% python3 -q
>>> import numpy as np
>>> import numpy.linalg as la
>>> np.set_printoptions(precision=1, suppress=True, linewidth=100)
>>> rd = lambda a: np.round(a, 1) + 0
>>> M = np.load("arr.npy")
>>> print(M)
[[ 0 -1  0]
 [ 4  3  3]
 [-5  1  2]
 [-1  0 -5]]
>>> proj = M @ la.solve(M.T @ M, M.T)
>>> print(rd(np.diag(proj)))
[0.1 0.9 1.  1. ]
>>> print(la.matrix_rank(np.eye(4) - proj))
1
>>> rng = np.random.default_rng(394)
>>> z = rng.permutation(3)
>>> A2 = M[:, z] * rng.choice([-1, 1], 3)
>>> print(A2)
[[ 0  0 -1]
 [ 4 -3  3]
 [-5 -2  1]
 [-1  5  0]]
>>> left, _, Vt = la.svd(M.T @ A2)
>>> print(rd(left @ Vt))
[[ 1.  0.  0.]
 [ 0.  0.  1.]
 [ 0. -1.  0.]]
>>> print(z)
[0 2 1]
>>> x0 = np.array([2, 1, 0])
>>> y = M @ x0
>>> print(rd(la.lstsq(M, y)[0]))
[2. 1. 0.]
>>> print(rd(la.pinv(M) @ M))
[[1. 0. 0.]
 [0. 1. 0.]
 [0. 0. 1.]]
>>> y = y + 0.1 * rng.normal(size=4)
>>> print(rd(y))
[-1.  11.2 -9.  -2.1]
>>> beta, *_ = la.lstsq(M, y)
>>> print(rd(M.T @ (y - M @ beta)))
[0. 0. 0.]
>>> print(beta.round())
[2. 1. 0.]
>>> print(rd(la.norm(y - M @ beta)))
0.0
>>> print(rd(beta))
[2. 1. 0.]
>>> W0 = np.load("data.npy")
>>> print(W0)
[[21  6  0  6]
 [ 0  0  0  0]
 [ 0  0  0  0]
 [ 7  2  0  2]]
>>> W = np.array([[-4, 1], [-8, -7], [-8, 4], [-9, -5]])
>>> beta = np.array([-3, 0])
>>> act = np.maximum(W0 @ W + beta, 0)
>>> print((act > 0).astype(int))
[[0 0]
 [0 0]
 [0 0]
 [0 0]]
>>> print(la.matrix_rank(act))
0
>>> print((act > 0).mean(axis=0))
[0. 0.]
>>> print(act)
[[0 0]
 [0 0]
 [0 0]
 [0 0]]
>>> basis = np.array([[-2, 5, -5], [-8, -9, 7]])
>>> print(W @ basis)
[[  0 -29  27]
 [ 72  23  -9]
 [-16 -76  68]
 [ 58   0  10]]
>>> print(act @ basis)
[[0 0 0]
 [0 0 0]
 [0 0 0]
 [0 0 0]]
>>> A2 = np.c_[M[:, :2] @ np.array([[9, 7], [1, 8]]), np.array([1, 0, 2, -1])]
>>> print(A2)
[[ -1  -8   1]
 [ 39  52   0]
 [-44 -27   2]
 [ -9  -7  -1]]
>>> print(rd(la.norm(A2 - M @ la.lstsq(M, A2)[0], axis=0)))
[0. 0. 1.]
>>> print(rd(la.norm(la.qr(M)[0].T @ A2, axis=0) ** 2 / ((A2 ** 2).sum(axis=0) + 1e-12)))
[1.  1.  0.8]
>>> print(la.matrix_rank(np.c_[M, A2]))
4
>>> left, s, Vt = la.svd(W0)
>>> vecs = Vt[:(s > 1e-8).sum()]
>>> x0 = W0[2] + 4 * W0[1] + rng.integers(2) * np.eye(4)[1]
>>> print(x0)
[0. 1. 0. 0.]
>>> print(rd(vecs.T @ vecs))
[[0.9 0.2 0.  0.2]
 [0.2 0.1 0.  0.1]
 [0.  0.  0.  0. ]
 [0.2 0.1 0.  0.1]]
>>> print(np.allclose(vecs.T @ vecs @ x0, x0))
False
>>> print(la.matrix_rank(W0))
1
>>> print(W0.shape)
(4, 4)
>>> print(rd(la.norm(W0)))
23.9
>>> print(np.count_nonzero(W0))
6
>>> print(np.abs(W0).max())
21
>>> print(W0 - W0[0])
[[  0   0   0   0]
 [-21  -6   0  -6]
 [-21  -6   0  -6]
 [-14  -4   0  -4]]
